In [1]: import numpy as np

In [2]: np.set_printoptions(suppress=True, linewidth=120)

In [3]: arr = np.loadtxt("layer9.csv", delimiter=",")

In [4]: arr
Out[4]: 
array([[ -0.263,   0.147, -10.657,   0.001,   0.234,  -1.416,   1.762,   0.446,   3.245],
       [  0.001,   6.545, -17.388,  -0.08 ,   0.091,   1.549,  -2.576,  -0.211,  -0.519],
       [  0.107,  -5.111, -15.858,  -0.009,  -0.285,  -0.68 ,  -8.919,   0.089,  -1.779],
       [ -0.159,   4.045,  18.131,  -0.015,   0.244,  -0.051,  13.374,   0.568,  -1.659],
       [  0.187,   0.956, -15.472,  -0.06 ,   0.162,  -1.667,  -9.403,  -0.036,  -2.854],
       [ -0.044,  -4.953, -22.939,  -0.005,  -0.087,   0.592,  -0.641,   0.522,   2.227],
       [ -0.038,   5.08 ,   1.713,  -0.118,  -0.562,   1.176,  -1.052,   0.134,  -2.496],
       [ -0.077,  -3.231,   6.689,  -0.108,  -0.191,   0.146,  25.716,   0.053,   5.805],
       [  0.07 ,   3.673,  11.233,  -0.031,   0.12 ,   2.759,  10.818,   1.36 ,  -2.035],
       [ -0.115,  -0.191, -10.266,  -0.043,   0.21 ,  -0.89 ,   2.106,  -1.11 ,  -3.444],
       [  0.039,   3.258,  12.84 ,   0.063,  -0.237,   0.616,  -2.601,   0.54 ,   0.097],
       [  0.135,   2.161,   3.17 ,   0.039,  -0.344,   0.664,   7.873,   1.038,   3.783],
       [  0.307,  -3.087,  -7.761,   0.046,   0.271,   0.266,  13.7  ,   0.345,  -0.583],
       [  0.083,  -2.027, -38.742,   0.048,   0.389,   2.136,  12.486,   0.144,  -2.167],
       [  0.057,  -0.048,   8.934,  -0.11 ,  -0.04 ,  -0.016,  10.287,   0.444,  -0.634],
       [ -0.122,   0.939,  -7.256,   0.053,   0.295,   2.464,  -2.657,   0.26 ,   2.096],
       [  0.07 ,   3.978, -33.965,  -0.032,   0.025,   1.411,   9.204,  -0.217,  -3.251],
       [ -0.201, -10.067,   6.227,  -0.01 ,  -0.149,   0.718,   3.938,   0.903,  -3.215],
       [ -0.253,   8.586,  -7.025,   0.12 ,   0.283,  -1.048,   1.653,   1.387,   0.789],
       [ -0.229,  -1.948,   0.491,  -0.102,   0.015,   0.492,  -1.088,   0.981,   1.548],
       [ -0.209,  -1.229,  -7.477,   0.031,   0.064,  -0.549,   3.353,  -0.573,  -1.203],
       [ -0.034,  -2.711,  30.807,  -0.088,   0.489,  -0.511,  20.193,  -0.585,   2.847],
       [ -0.174,  -3.278, -25.712,  -0.002,  -0.583,  -1.07 ,   5.763,  -0.548,  -0.259],
       [  0.145,  -3.037,  -7.653,  -0.107,  -0.034,  -0.083,  20.106,  -0.278,  -0.284],
       [ -0.045,  -0.121,  46.78 ,  -0.129,  -0.133,   0.774,  -8.078,   0.704,   2.163],
       [  0.136,  -9.215,  19.377,   0.102,  -0.45 ,  -0.508,  -9.203,  -0.41 ,   0.307],
       [ -0.005,   1.256, -11.207,   0.001,   0.411,  -0.667,  -6.328,   0.196,   0.382],
       [  0.211,  -3.052,  11.887,  -0.011,   0.245,  -0.623,  -5.865,  -0.271,  -2.843],
       [ -0.033,  -1.808,  24.283,   0.038,   0.027,  -0.744, -11.246,  -0.142,  -4.774],
       [ -0.191,  -5.302, -18.192,  -0.014,  -0.17 ,  -1.491,   5.554,  -0.357,   1.292],
       [  0.12 ,  -5.893,   7.689,  -0.069,  -0.48 ,  -0.839,  -0.023,  -0.269,   0.863],
       [ -0.047,  -1.627,   7.447,  -0.018,  -0.21 ,   0.494,  -6.252,  -0.575,   1.422],
       [ -0.142,  -2.55 ,  29.487,   0.185,  -0.304,   0.285,  27.709,   0.016,   1.07 ],
       [  0.267,   5.587,  -3.918,  -0.067,   0.259,   1.464,  -1.897,   0.078,   6.004],
       [  0.122,  -1.023,  10.912,  -0.108,  -0.021,  -0.635,   2.017,  -0.042,  -0.001],
       [  0.081,  -1.508,   9.901,  -0.013,  -0.586,  -1.05 ,   3.192,  -0.118,  -0.166],
       [  0.137,  -1.17 , -15.311,   0.143,  -0.012,   1.39 ,  17.231,  -0.064,  -1.515]])

In [5]: Xs = (arr - arr.mean(axis=0)) / arr.std(axis=0)

In [6]: np.round(Xs.std(axis=0), 3)
Out[6]: array([1., 1., 1., 1., 1., 1., 1., 1., 1.])

In [7]: np.argwhere(np.abs(Xs) > 2)
Out[7]: 
array([[ 7,  6],
       [ 7,  8],
       [ 8,  5],
       [ 8,  7],
       [ 9,  7],
       [12,  0],
       [13,  2],
       [15,  5],
       [17,  1],
       [18,  1],
       [18,  7],
       [24,  2],
       [25,  1],
       [32,  3],
       [32,  6],
       [33,  8],
       [36,  3]])

In [8]: b = np.linalg.lstsq(np.delete(Xs, 0, axis=1), Xs[:, 0])[0]

In [9]: round(1 - np.var(Xs[:, 0] - np.delete(Xs, 0, axis=1) @ b), 3)
Out[9]: np.float64(0.089)

In [10]: np.abs(b).argmax()
Out[10]: np.int64(4)

In [11]: def softmax(z):
    ...:     e = np.exp(z - z.max(axis=-1, keepdims=True))
    ...:     return e / e.sum(axis=-1, keepdims=True)
    ...: 

In [12]: np.round(softmax(arr[36]), 3) + 0
Out[12]: array([0., 0., 0., 0., 0., 0., 1., 0., 0.])

In [13]: np.round(softmax(arr[36] + -2), 3) + 0
Out[13]: array([0., 0., 0., 0., 0., 0., 1., 0., 0.])

In [14]: np.round(softmax(arr).sum(axis=1), 3)
Out[14]: 
array([1., 1., 1., 1., 1., 1., 1., 1., 1., 1., 1., 1., 1., 1., 1., 1., 1., 1., 1., 1., 1., 1., 1., 1., 1., 1., 1., 1.,
       1., 1., 1., 1., 1., 1., 1., 1., 1.])

In [15]: np.round(softmax(10 * arr[36]), 3) + 0
Out[15]: array([0., 0., 0., 0., 0., 0., 1., 0., 0.])

In [16]: att = arr @ arr.T / np.sqrt(9)

In [17]: softmax(att)[36] @ arr
Out[17]: array([  0.083,  -2.027, -38.742,   0.048,   0.389,   2.136,  12.486,   0.144,  -2.167])

In [18]: softmax(att).round(6).argmax(axis=1)
Out[18]: 
array([13, 13, 13, 32, 13, 13, 24, 32, 32, 13, 24, 32, 13, 13, 32, 13, 13, 32, 16, 25, 13, 32, 13, 13, 24, 24, 13, 24,
       24, 13, 24, 24, 32, 16, 24, 24, 13])

In [19]: mat = np.load("x.npy")

In [20]: mat
Out[20]: 
array([[ 0,  0,  0,  3,  1],
       [ 0,  0, -3,  0,  0],
       [ 0,  0,  0,  0, -3],
       [ 0,  0, -3,  0,  0],
       [ 0,  3, -2,  1,  0],
       [ 0,  0,  0,  0,  0],
       [ 0, -1,  1,  0, -3],
       [ 0,  0,  1,  0, -2],
       [ 0,  0, -3,  0,  2],
       [-2,  0,  3,  0,  0],
       [ 0,  0,  0,  0,  0],
       [ 0,  3,  0,  0, -2],
       [ 0,  0,  0,  0,  0],
       [ 3,  0,  0,  0,  0]])

In [21]: rng = np.random.default_rng(915812)

In [22]: idx = rng.permutation(9)

In [23]: M2 = arr[:, idx] * rng.choice([-1, 1], 9)

In [24]: M2
Out[24]: 
array([[ -0.446, -10.657,   0.147,  -3.245,   1.416,   0.001,  -1.762,  -0.263,   0.234],
       [  0.211, -17.388,   6.545,   0.519,  -1.549,  -0.08 ,   2.576,   0.001,   0.091],
       [ -0.089, -15.858,  -5.111,   1.779,   0.68 ,  -0.009,   8.919,   0.107,  -0.285],
       [ -0.568,  18.131,   4.045,   1.659,   0.051,  -0.015, -13.374,  -0.159,   0.244],
       [  0.036, -15.472,   0.956,   2.854,   1.667,  -0.06 ,   9.403,   0.187,   0.162],
       [ -0.522, -22.939,  -4.953,  -2.227,  -0.592,  -0.005,   0.641,  -0.044,  -0.087],
       [ -0.134,   1.713,   5.08 ,   2.496,  -1.176,  -0.118,   1.052,  -0.038,  -0.562],
       [ -0.053,   6.689,  -3.231,  -5.805,  -0.146,  -0.108, -25.716,  -0.077,  -0.191],
       [ -1.36 ,  11.233,   3.673,   2.035,  -2.759,  -0.031, -10.818,   0.07 ,   0.12 ],
       [  1.11 , -10.266,  -0.191,   3.444,   0.89 ,  -0.043,  -2.106,  -0.115,   0.21 ],
       [ -0.54 ,  12.84 ,   3.258,  -0.097,  -0.616,   0.063,   2.601,   0.039,  -0.237],
       [ -1.038,   3.17 ,   2.161,  -3.783,  -0.664,   0.039,  -7.873,   0.135,  -0.344],
       [ -0.345,  -7.761,  -3.087,   0.583,  -0.266,   0.046, -13.7  ,   0.307,   0.271],
       [ -0.144, -38.742,  -2.027,   2.167,  -2.136,   0.048, -12.486,   0.083,   0.389],
       [ -0.444,   8.934,  -0.048,   0.634,   0.016,  -0.11 , -10.287,   0.057,  -0.04 ],
       [ -0.26 ,  -7.256,   0.939,  -2.096,  -2.464,   0.053,   2.657,  -0.122,   0.295],
       [  0.217, -33.965,   3.978,   3.251,  -1.411,  -0.032,  -9.204,   0.07 ,   0.025],
       [ -0.903,   6.227, -10.067,   3.215,  -0.718,  -0.01 ,  -3.938,  -0.201,  -0.149],
       [ -1.387,  -7.025,   8.586,  -0.789,   1.048,   0.12 ,  -1.653,  -0.253,   0.283],
       [ -0.981,   0.491,  -1.948,  -1.548,  -0.492,  -0.102,   1.088,  -0.229,   0.015],
       [  0.573,  -7.477,  -1.229,   1.203,   0.549,   0.031,  -3.353,  -0.209,   0.064],
       [  0.585,  30.807,  -2.711,  -2.847,   0.511,  -0.088, -20.193,  -0.034,   0.489],
       [  0.548, -25.712,  -3.278,   0.259,   1.07 ,  -0.002,  -5.763,  -0.174,  -0.583],
       [  0.278,  -7.653,  -3.037,   0.284,   0.083,  -0.107, -20.106,   0.145,  -0.034],
       [ -0.704,  46.78 ,  -0.121,  -2.163,  -0.774,  -0.129,   8.078,  -0.045,  -0.133],
       [  0.41 ,  19.377,  -9.215,  -0.307,   0.508,   0.102,   9.203,   0.136,  -0.45 ],
       [ -0.196, -11.207,   1.256,  -0.382,   0.667,   0.001,   6.328,  -0.005,   0.411],
       [  0.271,  11.887,  -3.052,   2.843,   0.623,  -0.011,   5.865,   0.211,   0.245],
       [  0.142,  24.283,  -1.808,   4.774,   0.744,   0.038,  11.246,  -0.033,   0.027],
       [  0.357, -18.192,  -5.302,  -1.292,   1.491,  -0.014,  -5.554,  -0.191,  -0.17 ],
       [  0.269,   7.689,  -5.893,  -0.863,   0.839,  -0.069,   0.023,   0.12 ,  -0.48 ],
       [  0.575,   7.447,  -1.627,  -1.422,  -0.494,  -0.018,   6.252,  -0.047,  -0.21 ],
       [ -0.016,  29.487,  -2.55 ,  -1.07 ,  -0.285,   0.185, -27.709,  -0.142,  -0.304],
       [ -0.078,  -3.918,   5.587,  -6.004,  -1.464,  -0.067,   1.897,   0.267,   0.259],
       [  0.042,  10.912,  -1.023,   0.001,   0.635,  -0.108,  -2.017,   0.122,  -0.021],
       [  0.118,   9.901,  -1.508,   0.166,   1.05 ,  -0.013,  -3.192,   0.081,  -0.586],
       [  0.064, -15.311,  -1.17 ,   1.515,  -1.39 ,   0.143, -17.231,   0.137,  -0.012]])

In [25]: left, _, VT = np.linalg.svd(arr.T @ M2)

In [26]: np.round(np.linalg.lstsq(arr, M2)[0], 3) + 0
Out[26]: 
array([[ 0.,  0.,  0.,  0.,  0.,  0.,  0.,  1.,  0.],
       [ 0.,  0.,  1.,  0.,  0.,  0.,  0.,  0.,  0.],
       [ 0.,  1.,  0.,  0.,  0.,  0.,  0.,  0.,  0.],
       [ 0.,  0.,  0.,  0.,  0.,  1.,  0.,  0.,  0.],
       [ 0.,  0.,  0.,  0.,  0.,  0.,  0.,  0.,  1.],
       [ 0.,  0.,  0.,  0., -1.,  0.,  0.,  0.,  0.],
       [ 0.,  0.,  0.,  0.,  0.,  0., -1.,  0.,  0.],
       [-1.,  0.,  0.,  0.,  0.,  0.,  0.,  0.,  0.],
       [ 0.,  0.,  0., -1.,  0.,  0.,  0.,  0.,  0.]])

In [27]: idx
Out[27]: array([7, 2, 1, 8, 5, 3, 6, 0, 4])
